$ python3 -q
>>> import numpy as np
>>> np.set_printoptions(precision=1, suppress=True, linewidth=200)
>>> r0 = np.array([0, 1, 1, -2, -2, 0, -3, 3, 3, 3])
>>> v = np.array([1, 2, -2, -1, 1, 3, 0, -3, -3, 1, 1, 1])
>>> data = np.outer(r0, v)
>>> data
array([[ 0,  0,  0,  0,  0,  0,  0,  0,  0,  0,  0,  0],
       [ 1,  2, -2, -1,  1,  3,  0, -3, -3,  1,  1,  1],
       [ 1,  2, -2, -1,  1,  3,  0, -3, -3,  1,  1,  1],
       [-2, -4,  4,  2, -2, -6,  0,  6,  6, -2, -2, -2],
       [-2, -4,  4,  2, -2, -6,  0,  6,  6, -2, -2, -2],
       [ 0,  0,  0,  0,  0,  0,  0,  0,  0,  0,  0,  0],
       [-3, -6,  6,  3, -3, -9,  0,  9,  9, -3, -3, -3],
       [ 3,  6, -6, -3,  3,  9,  0, -9, -9,  3,  3,  3],
       [ 3,  6, -6, -3,  3,  9,  0, -9, -9,  3,  3,  3],
       [ 3,  6, -6, -3,  3,  9,  0, -9, -9,  3,  3,  3]])
>>> data.reshape(2, -1)
array([[ 0,  0,  0,  0,  0,  0,  0,  0,  0,  0,  0,  0,  1,  2, -2, -1,  1,  3,  0, -3, -3,  1,  1,  1,  1,  2, -2, -1,  1,  3,  0, -3, -3,  1,  1,  1, -2, -4,  4,  2, -2, -6,  0,  6,  6, -2, -2,
        -2, -2, -4,  4,  2, -2, -6,  0,  6,  6, -2, -2, -2],
       [ 0,  0,  0,  0,  0,  0,  0,  0,  0,  0,  0,  0, -3, -6,  6,  3, -3, -9,  0,  9,  9, -3, -3, -3,  3,  6, -6, -3,  3,  9,  0, -9, -9,  3,  3,  3,  3,  6, -6, -3,  3,  9,  0, -9, -9,  3,  3,
         3,  3,  6, -6, -3,  3,  9,  0, -9, -9,  3,  3,  3]])
>>> blk = data.reshape(10, 2, -1)
>>> blk[:, 0]
array([[ 0,  0,  0,  0,  0,  0],
       [ 1,  2, -2, -1,  1,  3],
       [ 1,  2, -2, -1,  1,  3],
       [-2, -4,  4,  2, -2, -6],
       [-2, -4,  4,  2, -2, -6],
       [ 0,  0,  0,  0,  0,  0],
       [-3, -6,  6,  3, -3, -9],
       [ 3,  6, -6, -3,  3,  9],
       [ 3,  6, -6, -3,  3,  9],
       [ 3,  6, -6, -3,  3,  9]])
>>> np.swapaxes(blk, 1, 2)[6]
array([[-3,  0],
       [-6,  9],
       [ 6,  9],
       [ 3, -3],
       [-3, -3],
       [-9, -3]])
>>> np.einsum("ihd,ihd->ih", blk, blk)
array([[  0,   0],
       [ 20,  21],
       [ 20,  21],
       [ 80,  84],
       [ 80,  84],
       [  0,   0],
       [180, 189],
       [180, 189],
       [180, 189],
       [180, 189]])
>>> print(blk.sum(axis=1))
[[  0   0   0   0   0   0]
 [  1  -1  -5   0   2   4]
 [  1  -1  -5   0   2   4]
 [ -2   2  10   0  -4  -8]
 [ -2   2  10   0  -4  -8]
 [  0   0   0   0   0   0]
 [ -3   3  15   0  -6 -12]
 [  3  -3 -15   0   6  12]
 [  3  -3 -15   0   6  12]
 [  3  -3 -15   0   6  12]]
>>> np.einsum("ihd,jhd->hij", blk, blk).shape
(2, 10, 10)
>>> blk.shape
(10, 2, 6)
>>> print(np.argsort(-np.linalg.norm(data, axis=0).round(6), kind="stable")[:3])
[5 7 8]
>>> [round(float(x), 1) for x in np.linalg.svd(data, compute_uv=False)[:3]]
[43.4, 0.0, 0.0]
>>> np.linalg.cond(data) > 100
np.True_
>>> U, sig, VT = np.linalg.svd(data)
>>> np.argmax(sig[:-1] / (sig[1:] + 1e-6)) + 1
np.int64(1)
>>> Y = U[:, :1] @ np.diag(sig[:1]) @ VT[:1]
>>> np.round(np.linalg.norm(data - Y, 2), 1), np.round(sig[1], 1)
(np.float64(0.0), np.float64(0.0))
>>> np.round(np.linalg.norm(data - Y) / np.linalg.norm(data), 1)
np.float64(0.0)
>>> np.linalg.matrix_rank(data, rtol=0.05)
np.int64(1)
>>> print(Y)
[[ 0.  0.  0.  0.  0.  0.  0.  0.  0.  0.  0.  0.]
 [ 1.  2. -2. -1.  1.  3.  0. -3. -3.  1.  1.  1.]
 [ 1.  2. -2. -1.  1.  3.  0. -3. -3.  1.  1.  1.]
 [-2. -4.  4.  2. -2. -6.  0.  6.  6. -2. -2. -2.]
 [-2. -4.  4.  2. -2. -6.  0.  6.  6. -2. -2. -2.]
 [ 0.  0.  0.  0.  0.  0.  0.  0.  0.  0.  0.  0.]
 [-3. -6.  6.  3. -3. -9.  0.  9.  9. -3. -3. -3.]
 [ 3.  6. -6. -3.  3.  9.  0. -9. -9.  3.  3.  3.]
 [ 3.  6. -6. -3.  3.  9.  0. -9. -9.  3.  3.  3.]
 [ 3.  6. -6. -3.  3.  9.  0. -9. -9.  3.  3.  3.]]
>>> round(np.abs(data - Y).max(), 1)
np.float64(0.0)
>>> rng = np.random.default_rng(454314)
>>> F = np.array([[-3, 2, 0, 3, 3, 2, -3],
...     [3, -3, 2, 3, -2, 1, -2],
...     [-1, 0, -2, 2, 1, -2, -2],
...     [1, 1, 3, -2, -1, 1, 0],
...     [3, 0, 3, 0, -3, 0, 1],
...     [1, 2, 0, -3, -3, 1, 0],
...     [0, -3, 0, 0, 0, 3, 0]]) * (rng.random((7, 7)) < 0.3)
>>> F
array([[ 0,  2,  0,  0,  0,  0,  0],
       [ 0,  0,  0,  0, -2,  1,  0],
       [-1,  0,  0,  0,  0,  0,  0],
       [ 0,  0,  0,  0,  0,  0,  0],
       [ 0,  0,  0,  0,  0,  0,  0],
       [ 0,  0,  0,  0, -3,  0,  0],
       [ 0,  0,  0,  0,  0,  0,  0]])
>>> # row 4 repeats row 3
>>> r0 = np.array([-2, -1])
>>> print(np.convolve(F[0], r0))
[ 0 -4 -2  0  0  0  0  0]
>>> np.cross(F[0, :3], F[1, :3])
array([0, 0, 0])
>>> print(np.correlate(F[0], F[1], "full"))
[ 0  0  2 -4  0  0  0  0  0  0  0  0  0]
>>> U, sig, VT = np.linalg.svd(F)
>>> sig
array([3.7, 2. , 1. , 0.8, 0. , 0. , 0. ])
>>> np.argmax(sig[:-1] / (sig[1:] + 1e-6)) + 1
np.int64(4)
>>> Y = U[:, :4] @ np.diag(sig[:4]) @ VT[:4]
>>> round(np.linalg.norm(F - Y) / np.linalg.norm(F), 1)
np.float64(0.0)
>>> np.linalg.matrix_rank(Y)
np.int64(4)
>>> U, sig, VT = np.linalg.svd(F)
>>> evecs = VT[:(sig > 1e-8).sum()]
>>> x = F[3] + -3 * F[4] + rng.integers(2) * np.eye(7)[1]
>>> x
array([0., 0., 0., 0., 0., 0., 0.])
>>> round(np.linalg.norm(x - evecs.T @ evecs @ x), 1)
np.float64(0.0)
>>> print(np.allclose(evecs.T @ evecs @ x, x))
True
>>> np.diag(evecs.T @ evecs)
array([1., 1., 0., 0., 1., 1., 0.])
>>> print(round(np.linalg.norm(F, 2) / np.linalg.norm(F), 1))
0.8
>>> [round(float(x), 1) for x in np.linalg.svd(F, compute_uv=False)[:3]]
[3.7, 2.0, 1.0]
>>> X = np.load("mat.npy")
>>> print(X)
[[ 0  5  4 -5  1  5]
 [-5  0  3  1 -2  0]
 [-4 -3  0  4  4  0]
 [ 5 -1 -4  0  6  4]
 [-1  2 -4 -6  0  0]
 [-5  0  0 -4  0  0]]
>>> # antisymmetric, zero diagonal
>>> X.shape
(6, 6)
>>> print(np.linalg.svd(X, compute_uv=False))
[11.6 11.6  7.4  7.4  1.1  1.1]
>>> X - X[0]
array([[ 0,  0,  0,  0,  0,  0],
       [-5, -5, -1,  6, -3, -5],
       [-4, -8, -4,  9,  3, -5],
       [ 5, -6, -8,  5,  5, -1],
       [-1, -3, -8, -1, -1, -5],
       [-5, -5, -4,  1, -1, -5]])
>>> print(np.unravel_index(np.abs(X).argmax(), X.shape))
(np.int64(3), np.int64(4))
>>> np.count_nonzero(X)
np.int64(24)
>>> np.zeros(6, 6)
Traceback (most recent call last):
  File "<python-input-56>", line 1, in <module>
    np.zeros(6, 6)
    ~~~~~~~~^^^^^^
TypeError: Cannot interpret '6' as a data type
>>> np.diff(X, axis=0)
array([[-5, -5, -1,  6, -3, -5],
       [ 1, -3, -3,  3,  6,  0],
       [ 9,  2, -4, -4,  2,  4],
       [-6,  3,  0, -6, -6, -4],
       [-4, -2,  4,  2,  0,  0]])
>>> np.linalg.matrix_rank(X)
np.int64(6)
>>> x = np.array([0, 1, 2, 3, 1, 3])
>>> np.round(np.linalg.eigvals(X).real, 1) + 0
array([0., 0., 0., 0., 0., 0.])
>>> q = np.linalg.solve(np.eye(6) - X, np.eye(6) + X)
>>> print(np.round(np.linalg.det(q), 1))
1.0
>>> J = np.array([[-2, 2, 2, 2, 2, -2, 1, -1, 2],
...     [1, -2, 2, -2, 0, -2, 2, -2, -1],
...     [-1, 2, 1, -2, 2, 1, 1, -2, -2],
...     [1, -2, 1, 1, 0, 2, -1, 2, -1],
...     [-1, -1, -1, 2, 1, -1, -2, 0, -2],
...     [0, 1, 0, 0, 2, 0, -1, 2, 1],
...     [1, -2, 1, -2, 2, 1, 2, -2, 2]])
>>> W = np.array([[2, -3, -1, -1, 3, 2],
...     [-3, -1, 3, 0, -1, 2],
...     [-3, 1, 1, 2, 1, -1],
...     [-3, -1, 0, 3, 0, 0],
...     [-1, 1, -3, -3, 3, 1],
...     [-3, -3, 0, -1, -2, 0],
...     [2, 1, 2, 1, 3, -3],
...     [-1, -2, 0, -2, -2, 1],
...     [-2, 3, -2, -3, 0, 1]])
>>> beta = np.array([3, -1, -3, -4, -4, 0])
>>> H = np.maximum(J @ W + beta, 0)
>>> np.linalg.matrix_rank(H)
np.int64(6)
>>> (H > 0).mean(axis=0)
array([0.6, 0.6, 0.1, 0.4, 0.6, 0.4])
>>> (H > 0).astype(int)
array([[0, 1, 0, 1, 1, 0],
       [1, 1, 0, 1, 1, 0],
       [1, 1, 1, 0, 1, 0],
       [0, 0, 0, 0, 0, 1],
       [1, 0, 0, 1, 0, 1],
       [0, 0, 0, 0, 0, 1],
       [1, 1, 0, 0, 1, 0]])
>>> cent = np.array([[-2, 1], [0, -2], [-2, -1], [0, -1], [-1, -3], [1, 1]])
>>> (H @ cent).round(6).argmax(axis=1)
array([0, 1, 0, 0, 1, 0, 0])
>>> W @ cent
array([[ -3,   3],
       [  3,   1],
       [  2, -12],
       [  6,  -4],
       [  6,  -5],
       [  8,  10],
       [-14, -15],
       [  5,  12],
       [  9,  -2]])
